$ python3 -q
>>> import numpy as np
>>> np.set_printoptions(precision=2, suppress=True, linewidth=160, sign=" ")
>>> rnd = lambda a: np.round(a, 2) + 0
>>> feats = np.load("a.npy")
>>> feats
array([[ 2.,  0.,  0.,  0.],
       [ 0.,  3.,  1.,  3.],
       [ 0.,  0.,  0.,  2.],
       [ 0.,  2.,  3.,  1.]])
>>> O = feats.astype(float).copy()
>>> for j in range(4):
...     O[:, j] -= O[:, :j] @ (O[:, :j].T @ O[:, j])
...     O[:, j] /= np.linalg.norm(O[:, j])
... 
>>> rnd(O.T @ feats)
array([[ 2.  ,  0.  ,  0.  ,  0.  ],
       [ 0.  ,  3.61,  2.5 ,  3.05],
       [ 0.  ,  0.  ,  1.94, -0.83],
       [ 0.  ,  0.  ,  0.  ,  2.  ]])
>>> rng = np.random.default_rng(44)
>>> A2 = feats + rng.integers(-2, 3, (4, 1)) @ rng.integers(-2, 3, (1, 4))
>>> print(A2)
[[ 3.  0. -2.  2.]
 [-2.  3.  5. -1.]
 [ 2.  0. -4.  6.]
 [-1.  2.  5. -1.]]
>>> A2 - feats
array([[ 1.,  0., -2.,  2.],
       [-2.,  0.,  4., -4.],
       [ 2.,  0., -4.,  4.],
       [-1.,  0.,  2., -2.]])
>>> arr = np.load("w.npy")
>>> arr
array([[ 0.,  2., -2.],
       [ 0.,  2.,  4.],
       [ 0.,  9.,  3.]])
>>> A2 = np.array([[-3, 1, 2], [0, -3, 3]])
>>> Z = np.kron(A2, arr)
>>> print(Z)
[[ -0.  -6.   6.   0.   2.  -2.   0.   4.  -4.]
 [ -0.  -6. -12.   0.   2.   4.   0.   4.   8.]
 [ -0. -27.  -9.   0.   9.   3.   0.  18.   6.]
 [  0.   0.  -0.  -0.  -6.   6.   0.   6.  -6.]
 [  0.   0.   0.  -0.  -6. -12.   0.   6.  12.]
 [  0.   0.   0.  -0. -27.  -9.   0.  27.   9.]]
>>> rnd(np.linalg.norm(Z, 2)), rnd(np.linalg.norm(A2, 2) * np.linalg.norm(arr, 2))
(np.float64(44.75), np.float64(44.75))
>>> np.unique(Z.round(6), axis=0).shape
(6, 9)
>>> np.linalg.lstsq(Z[:-1].T, Z[-1])[2]
np.int32(4)
>>> print(rnd(np.linalg.norm(arr[2], 1)), rnd(np.linalg.norm(arr[2], np.inf)))
12.0 9.0
>>> print(arr[2] @ arr[0])
12.0
>>> rnd(np.linalg.norm(arr, 1)), rnd(np.linalg.norm(arr, np.inf))
(np.float64(13.0), np.float64(12.0))
>>> rnd(np.linalg.norm(arr, "nuc"))
np.float64(14.09)
>>> rnd(np.linalg.norm(arr[2] - arr[0]))
np.float64(8.6)
>>> np.linalg.cond(arr) > 100
np.True_
>>> idx = rng.permutation(3)
>>> idx
array([ 1,  0,  2])
>>> A2 = arr[idx][:, idx]
>>> rnd(np.sort(np.abs(np.linalg.eigvals(A2))))
array([ 0.  ,  3.52,  8.52])
>>> np.diag(A2)
array([ 2.,  0.,  3.])
>>> np.allclose(A2, arr)
False
>>> A = np.loadtxt("dump.csv", delimiter=",")
>>> A
array([[-24.58,  -9.29, -21.71],
       [-26.48,  -9.17, -20.63],
       [ 17.48,   2.07,  23.31],
       [ 18.27,   4.68,  25.7 ],
       [-24.35,  -8.74, -20.52],
       [-26.48,  -8.94, -22.23],
       [-26.47,  -9.01, -23.52],
       [ 18.48,   2.05,  24.4 ],
       [-25.2 ,  -9.35, -22.99],
       [-27.99,  -8.91, -22.06],
       [ 19.51,   0.05,  24.14],
       [ 19.46,   3.83,  23.71],
       [ 18.47,   1.79,  24.66],
       [ 18.61,   3.97,  24.17],
       [-27.16,  -7.93, -21.42],
       [ 17.4 ,   0.86,  23.85],
       [-25.18,  -9.62, -21.29],
       [-24.16,  -6.44, -22.71],
       [-25.16,  -8.03, -22.05],
       [-23.65,  -7.8 , -23.73],
       [ 16.37,   3.9 ,  23.01],
       [-25.71,  -5.55, -21.96]])
>>> A2 = np.c_[A[:, :2] @ np.array([[0, 0], [0, 0]]), np.array([-6, 7, 7, -3, -1, 3, 6, -4, 4, -8, -3, 7, -2, 7, 1, -4, 9, 9, 8, -7, 9, 5])]
>>> A2
array([[ 0.,  0., -6.],
       [ 0.,  0.,  7.],
       [ 0.,  0.,  7.],
       [ 0.,  0., -3.],
       [ 0.,  0., -1.],
       [ 0.,  0.,  3.],
       [ 0.,  0.,  6.],
       [ 0.,  0., -4.],
       [ 0.,  0.,  4.],
       [ 0.,  0., -8.],
       [ 0.,  0., -3.],
       [ 0.,  0.,  7.],
       [ 0.,  0., -2.],
       [ 0.,  0.,  7.],
       [ 0.,  0.,  1.],
       [ 0.,  0., -4.],
       [ 0.,  0.,  9.],
       [ 0.,  0.,  9.],
       [ 0.,  0.,  8.],
       [ 0.,  0., -7.],
       [ 0.,  0.,  9.],
       [ 0.,  0.,  5.]])
>>> np.linalg.matrix_rank(np.c_[A, A2])
np.int64(4)
>>> rnd(np.linalg.lstsq(A, A2[:, 0])[0])
array([ 0.,  0.,  0.])
>>> rnd(np.linalg.norm(np.linalg.qr(A)[0].T @ A2, axis=0) ** 2 / ((A2 ** 2).sum(axis=0) + 1e-12))
array([ 0.  ,  0.  ,  0.15])
>>> u = np.array([1, 1, 2])
>>> F = 3 * np.eye(3) + np.outer(u, u)
>>> F
array([[ 4.,  1.,  2.],
       [ 1.,  4.,  2.],
       [ 2.,  2.,  7.]])
>>> u = np.array([4, 3, 5])
>>> np.polyval(u, F[2])
array([  27.,   27.,  222.])
>>> np.correlate(F[2], F[1], "full")
array([  4.,  12.,  24.,  30.,   7.])
>>> np.array([np.convolve(row, u, "same") for row in F])
array([[ 16.,  31.,  11.],
       [ 19.,  25.,  26.],
       [ 14.,  44.,  31.]])
>>> np.cross(F[2, :3], F[1, :3])
array([-24.,   3.,   6.])
>>> np.convolve(F[2], u)
array([  8.,  14.,  44.,  31.,  35.])
>>> Lm = np.linalg.cholesky(F)
>>> rnd(Lm)
array([[ 2.  ,  0.  ,  0.  ],
       [ 0.5 ,  1.94,  0.  ],
       [ 1.  ,  0.77,  2.32]])
>>> rnd(np.diag(Lm) ** 2)
array([ 4.  ,  3.75,  5.4 ])
>>> Lm @ Lm.T
array([[ 4.,  1.,  2.],
       [ 1.,  4.,  2.],
       [ 2.,  2.,  7.]])
>>> print(rnd(F / np.sqrt(np.outer(np.diag(F), np.diag(F)))))
[[ 1.    0.25  0.38]
 [ 0.25  1.    0.38]
 [ 0.38  0.38  1.  ]]
>>> np.linalg.eigvalsh(F).min() > 0
np.True_
>>> np.linalg.determinant(F)
Traceback (most recent call last):
  File "<python-input-54>", line 1, in <module>
    np.linalg.determinant(F)
    ^^^^^^^^^^^^^^^^^^^^^
AttributeError: module 'numpy.linalg' has no attribute 'determinant'
>>> rnd(np.linalg.det(F))
np.float64(81.0)
>>> np.allclose(F @ F.T, F.T @ F)
True
>>> (F - F.T) / 2
array([[ 0.,  0.,  0.],
       [ 0.,  0.,  0.],
       [ 0.,  0.,  0.]])
>>> assert F == F.T
Traceback (most recent call last):
  File "<python-input-58>", line 1, in <module>
    assert F == F.T
           ^^^^^^^^
ValueError: The truth value of an array with more than one element is ambiguous. Use a.any() or a.all()
>>> rnd(np.abs(np.linalg.eigvals(F)).max())
np.float64(9.0)
>>> (F + F.T) / 2
array([[ 4.,  1.,  2.],
       [ 1.,  4.,  2.],
       [ 2.,  2.,  7.]])
>>> x = np.ones(3)
>>> for _ in range(3):
...     x = F @ x
...     x /= np.linalg.norm(x)
...     print(round(x @ F @ x, 2))
... 
8.92
8.99
9.0
>>> rnd(np.linalg.eigvalsh(F)[-1])
np.float64(9.0)
>>> gram = F.T @ F
>>> gram
array([[ 21.,  12.,  24.],
       [ 12.,  21.,  24.],
       [ 24.,  24.,  57.]])
>>> np.allclose(gram, gram.T)
True
>>> print(rnd(np.linalg.eigvalsh(gram)[::-1]))
[ 81.   9.   9.]
>>> np.linalg.matrix_rank(gram)
np.int64(3)
>>> print((F @ F.T).shape)
(3, 3)
>>> np.trace(gram), (F ** 2).sum()
(np.float64(99.0), np.float64(99.0))
>>> A2 = np.array([[1]])
>>> Z = np.array([[4, 3], [3, 4]])
>>> W0 = np.block([[A2, np.zeros((1, 2))], [np.zeros((2, 1)), Z]])
>>> print(W0)
[[ 1.  0.  0.]
 [ 0.  4.  3.]
 [ 0.  3.  4.]]
>>> evals, V = np.linalg.eig(W0)
>>> rnd(np.sort(np.linalg.eigvals(np.linalg.inv(W0))))
array([ 0.14,  1.  ,  1.  ])
>>> evals, V = np.linalg.eigh(W0)
>>> x = np.array([6, -1, 6])
>>> (np.sign(V[:, -1].round(6)) == np.sign(V[0, -1].round(6))).astype(int)
array([ 1,  0,  0])
>>> print(rnd(np.linalg.eigvalsh(W0[1:, 1:])))
[ 1.  7.]
>>> M = np.load("mat.npy")
>>> print(M)
[[ 0  1  0  0  0]
 [ 1  0  1  0  0]
 [ 0  1  0  1  0]
 [ 0  0  1  0  0]
 [ 0  0  0  0  0]]
>>> rnd(np.linalg.det(M.T))
np.float64(0.0)
>>> print(rnd(np.poly(M)))
[ 1.  0. -3.  0.  1.  0.]
>>> rnd(np.linalg.eigvals(M).sum().real)
np.float64(0.0)
>>> rnd(np.linalg.det(2 * M)), rnd(np.linalg.det(M))
(np.float64(0.0), np.float64(0.0))
>>> rnd(np.linalg.det(M[::-1]))
np.float64(0.0)
